% ipython --no-banner

In [1]: import numpy as np

In [2]: from numpy import linalg as LA

In [3]: np.set_printoptions(precision=2, suppress=True, linewidth=160, floatmode="fixed")

In [4]: tidy = lambda a: np.round(a, 2) + 0

In [5]: m1 = np.load("w.npy")

In [6]: m1
Out[6]: 
array([[4.02, 3.00, 6.92, 7.99],
       [2.84, 1.95, 8.00, 6.81],
       [4.90, 1.08, 7.00, 5.22],
       [1.15, 2.15, 3.94, 5.09]])

In [7]: P = np.triu(np.array([[3, 5, 4, 3], [0, 4, 5, 2], [4, 0, 3, 3], [4, 3, 3, 0]]), 1) + np.eye(4)

In [8]: M2 = P @ m1 @ LA.inv(P)

In [9]: print(LA.matrix_rank(M2))
4

In [10]: tidy(LA.det(M2))
Out[10]: np.float64(-0.91)

In [11]: tidy(np.poly(M2))
Out[11]: array([  1.00, -18.06,  20.18, -46.35,  -0.91])

In [12]: print(tidy(np.trace(M2)), np.trace(m1))
18.06 18.06

In [13]: np.abs(m1).max()
Out[13]: np.float64(8.0)

In [14]: np.unravel_index(np.abs(m1).argmax(), m1.shape)
Out[14]: (np.int64(1), np.int64(2))

In [15]: np.zeros(4, 4)
Traceback (most recent call last):
  Cell In[15], line 1
    np.zeros(4, 4)
TypeError: Cannot interpret '4' as a data type


In [16]: tidy(LA.norm(m1))
Out[16]: np.float64(20.2)

In [17]: tidy(m1 - m1[0])
Out[17]: 
array([[ 0.00,  0.00,  0.00,  0.00],
       [-1.18, -1.05,  1.08, -1.18],
       [ 0.88, -1.92,  0.08, -2.77],
       [-2.87, -0.85, -2.98, -2.90]])

In [18]: tidy(m1.sum(axis=0))
Out[18]: array([12.91,  8.18, 25.86, 25.11])

In [19]: LA.matrix_rank(m1)
Out[19]: np.int64(4)

In [20]: u = np.array([0, 2])

In [21]: np.array([np.convolve(row, u, "same") for row in m1])
Out[21]: 
array([[ 0.00,  8.04,  6.00, 13.84],
       [ 0.00,  5.68,  3.90, 16.00],
       [ 0.00,  9.80,  2.16, 14.00],
       [ 0.00,  2.30,  4.30,  7.88]])

In [22]: tidy(np.cross(m1[0, :3], m1[2, :3]))
Out[22]: array([ 13.53,   5.77, -10.36])

In [23]: M2 = m1 / np.sqrt((m1 ** 2).mean(axis=1, keepdims=True))

In [24]: tidy(LA.norm(M2, axis=1))
Out[24]: array([2.00, 2.00, 2.00, 2.00])

In [25]: tidy(LA.norm(m1, 2))
Out[25]: np.float64(19.94)

In [26]: tidy(LA.norm(m1) ** 2 / LA.norm(m1, 2) ** 2)
Out[26]: np.float64(1.03)

In [27]: print(tidy(LA.norm(m1, axis=1)))
[11.70 11.06 10.07  6.88]

In [28]: K = np.load("out0.npy")

In [29]: K
Out[29]: 
array([[ -3.13,  -9.13,  -1.68],
       [ -4.44, -10.44,   0.69],
       [ -3.21,  -9.21,  -0.13],
       [ -6.40, -12.40,  -0.44],
       [ -5.81, -11.81,  -0.98],
       [ -0.09,  -6.09,  -0.62],
       [  0.72,  -5.28,  -1.09],
       [ -8.33, -14.33,  -1.06],
       [ -4.73, -10.73,  -2.26],
       [ -2.68,  -8.68,  -1.46],
       [ -3.77,  -9.77,  -0.91]])

In [30]: th = np.radians(90)

In [31]: Rm = np.eye(3)

In [32]: Rm[0, 0] = Rm[2, 2] = np.cos(th)

In [33]: Rm[0, 2], Rm[2, 0] = -np.sin(th), np.sin(th)

In [34]: tidy(Rm)
Out[34]: 
array([[ 0.00,  0.00, -1.00],
       [ 0.00,  1.00,  0.00],
       [ 1.00,  0.00,  0.00]])

In [35]: M2 = K @ Rm.T

In [36]: np.allclose(K @ K.T, M2 @ M2.T)
Out[36]: True

In [37]: M2 = m1 / LA.norm(m1, axis=1, keepdims=True)

In [38]: C2 = M2 @ M2.T

In [39]: print((np.abs(C2) > 0.9).astype(int))
[[1 1 1 1]
 [1 1 1 1]
 [1 1 1 0]
 [1 1 0 1]]

In [40]: np.argwhere(np.triu(np.abs(C2) > 0.95, 1))
Out[40]: 
array([[0, 1],
       [0, 2],
       [0, 3],
       [1, 2],
       [1, 3]])

In [41]: tidy(C2)
Out[41]: 
array([[1.00, 0.98, 0.96, 0.98],
       [0.98, 1.00, 0.97, 0.97],
       [0.96, 0.97, 1.00, 0.90],
       [0.98, 0.97, 0.90, 1.00]])

In [42]: print(tidy(LA.norm(M2, axis=1)))
[1.00 1.00 1.00 1.00]

In [43]: tidy(C2[1])
Out[43]: array([0.98, 1.00, 0.97, 0.97])

In [44]: C2 = np.cov(K, rowvar=False)

In [45]: tidy(LA.eigvalsh(C2)[::-1])
Out[45]: array([13.77,  0.62,  0.00])

In [46]: np.argsort(-K.std(axis=0).round(6), kind="stable")
Out[46]: array([0, 1, 2])

In [47]: tidy(K.std(axis=0))
Out[47]: array([2.50, 2.50, 0.75])

In [48]: tidy(np.polyfit(K[:, 0], K[:, 2], 1))
Out[48]: array([-0.01, -0.94])

In [49]: X = np.array([[0.6, 0.1, 0.1],
    ...:     [0.9, -0.2, -0.6],
    ...:     [0.0, -0.6, -0.1],
    ...:     [-0.6, -0.2, -1.0],
    ...:     [-0.1, -0.9, -0.8],
    ...:     [0.9, -1.2, -1.1],
    ...:     [-0.2, -1.4, -1.5],
    ...:     [-0.1, 0.1, -0.8],
    ...:     [2.0, 0.5, -0.9],
    ...:     [0.1, 0.7, -0.2],
    ...:     [0.5, 0.8, 1.4],
    ...:     [-0.7, 1.3, -0.6],
    ...:     [0.9, -0.3, -0.3],
    ...:     [-0.4, -0.5, -0.1],
    ...:     [0.3, 1.2, -0.1],
    ...:     [0.5, 0.8, -0.7],
    ...:     [0.0, -0.8, -1.0],
    ...:     [1.7, 1.1, 0.1],
    ...:     [0.2, -0.6, -0.9],
    ...:     [-1.1, -1.2, 1.8],
    ...:     [-1.5, 1.5, 0.9],
    ...:     [-0.5, 0.7, -0.7],
    ...:     [0.4, 1.5, 0.8],
    ...:     [1.4, -0.4, -0.3],
    ...:     [0.1, -1.4, 0.9],
    ...:     [-1.4, -2.1, -1.1],
    ...:     [-0.2, 0.4, 0.0]])

In [50]: X[23] *= 20

In [51]: X
Out[51]: 
array([[ 0.60,  0.10,  0.10],
       [ 0.90, -0.20, -0.60],
       [ 0.00, -0.60, -0.10],
       [-0.60, -0.20, -1.00],
       [-0.10, -0.90, -0.80],
       [ 0.90, -1.20, -1.10],
       [-0.20, -1.40, -1.50],
       [-0.10,  0.10, -0.80],
       [ 2.00,  0.50, -0.90],
       [ 0.10,  0.70, -0.20],
       [ 0.50,  0.80,  1.40],
       [-0.70,  1.30, -0.60],
       [ 0.90, -0.30, -0.30],
       [-0.40, -0.50, -0.10],
       [ 0.30,  1.20, -0.10],
       [ 0.50,  0.80, -0.70],
       [ 0.00, -0.80, -1.00],
       [ 1.70,  1.10,  0.10],
       [ 0.20, -0.60, -0.90],
       [-1.10, -1.20,  1.80],
       [-1.50,  1.50,  0.90],
       [-0.50,  0.70, -0.70],
       [ 0.40,  1.50,  0.80],
       [28.00, -8.00, -6.00],
       [ 0.10, -1.40,  0.90],
       [-1.40, -2.10, -1.10],
       [-0.20,  0.40,  0.00]])

In [52]: blk = np.stack([X, -3 * X, X[::-1]])

In [53]: print(LA.matrix_rank(blk.reshape(3, -1)))
2

In [54]: tidy(np.einsum("bij,cij->bc", blk, blk))
Out[54]: 
array([[  945.51, -2836.53,   -29.62],
       [-2836.53,  8509.59,    88.86],
       [  -29.62,    88.86,   945.51]])

In [55]: print(LA.matrix_rank(blk))
[3 3 3]

In [56]: (blk @ X.T).shape
Out[56]: (3, 27, 27)

In [57]: print(blk.shape)
(3, 27, 3)

In [58]: print(tidy(LA.norm(blk, axis=(1, 2))))
[30.75 92.25 30.75]

In [59]: rng = np.random.default_rng(74891)

In [60]: lab = rng.integers(0, 3, 3)

In [61]: M = (lab[:, None] == lab) * -1 + np.eye(3)

In [62]: M
Out[62]: 
array([[ 0.00,  0.00,  0.00],
       [ 0.00,  0.00, -1.00],
       [ 0.00, -1.00,  0.00]])

In [63]: rank = LA.matrix_rank(M)

In [64]: rank
Out[64]: np.int64(2)

In [65]: N = LA.svd(M)[2][rank:].T

In [66]: N @ N.T
Out[66]: 
array([[1.00, 0.00, 0.00],
       [0.00, 0.00, 0.00],
       [0.00, 0.00, 0.00]])

In [67]: np.allclose(M @ N, 0)
Out[67]: True

In [68]: tidy(LA.det(M))
Out[68]: np.float64(0.0)

In [69]: print(np.flatnonzero(LA.matrix_power((M != 0) + (M.T != 0) + np.eye(3), 3)[1]))
[1 2]

In [70]: (M != 0).astype(int)
Out[70]: 
array([[0, 0, 0],
       [0, 0, 1],
       [0, 1, 0]])

In [71]: (LA.matrix_power((M != 0) + (M.T != 0) + np.eye(3), 3) > 0).astype(int)
Out[71]: 
array([[1, 0, 0],
       [0, 1, 1],
       [0, 1, 1]])

In [72]: M2 = np.array([[0], [-3], [1]])

In [73]: basis = np.array([[0, 9, 9, 0]])

In [74]: mat = M2 @ basis

In [75]: mat
Out[75]: 
array([[  0,   0,   0,   0],
       [  0, -27, -27,   0],
       [  0,   9,   9,   0]])

In [76]: tidy(LA.norm(mat, axis=1))
Out[76]: array([ 0.00, 38.18, 12.73])

In [77]: tidy(LA.norm(mat, "nuc"))
Out[77]: np.float64(40.25)

In [78]: tidy(LA.norm(mat, 2))
Out[78]: np.float64(40.25)

In [79]: tidy(LA.norm(mat, axis=0))
Out[79]: array([ 0.00, 28.46, 28.46,  0.00])

In [80]: rank = LA.matrix_rank(mat)

In [81]: rank
Out[81]: np.int64(1)

In [82]: N = LA.svd(mat)[2][rank:].T

In [83]: print([int(LA.matrix_rank(mat[:i])) for i in range(1, len(mat) + 1)])
[0, 1, 1]

In [84]: print(LA.matrix_rank(mat.T @ mat), LA.matrix_rank(mat @ mat.T))
1 1

In [85]: tidy(N @ N.T)
Out[85]: 
array([[ 1.00,  0.00,  0.00,  0.00],
       [ 0.00,  0.50, -0.50,  0.00],
       [ 0.00, -0.50,  0.50,  0.00],
       [ 0.00,  0.00,  0.00,  1.00]])

In [86]: [int(LA.matrix_rank(mat[:, :j + 1])) for j in range(4)]
Out[86]: [0, 1, 1, 1]

In [87]: np.unique(mat.round(6), axis=0).shape
Out[87]: (3, 4)

In [88]: tidy(mat @ LA.pinv(mat) @ mat)
Out[88]: 
array([[  0.00,   0.00,   0.00,   0.00],
       [  0.00, -27.00, -27.00,   0.00],
       [  0.00,   9.00,   9.00,   0.00]])

In [89]: LA.lstsq(mat[:-1].T, mat[-1])[2]
Out[89]: np.int32(1)

In [90]: J = 0.2 ** np.abs(np.subtract.outer(np.arange(4), np.arange(4)))

In [91]: tidy(J)
Out[91]: 
array([[1.00, 0.20, 0.04, 0.01],
       [0.20, 1.00, 0.20, 0.04],
       [0.04, 0.20, 1.00, 0.20],
       [0.01, 0.04, 0.20, 1.00]])

In [92]: x0 = np.array([-2, -5, -5, 4])

In [93]: y = J @ x0

In [94]: c, lr = np.zeros(4), 1 / LA.norm(J, 2) ** 2

In [95]: for i in range(6):
    ...:     c -= lr * J.T @ (J @ c - y)
    ...:     if i % 2 == 0: print(i, round(LA.norm(J @ c - y), 2))
    ...: 
0 3.24
2 1.18
4 0.49

In [96]: tidy(c)
Out[96]: array([-2.05, -5.08, -4.70,  3.72])
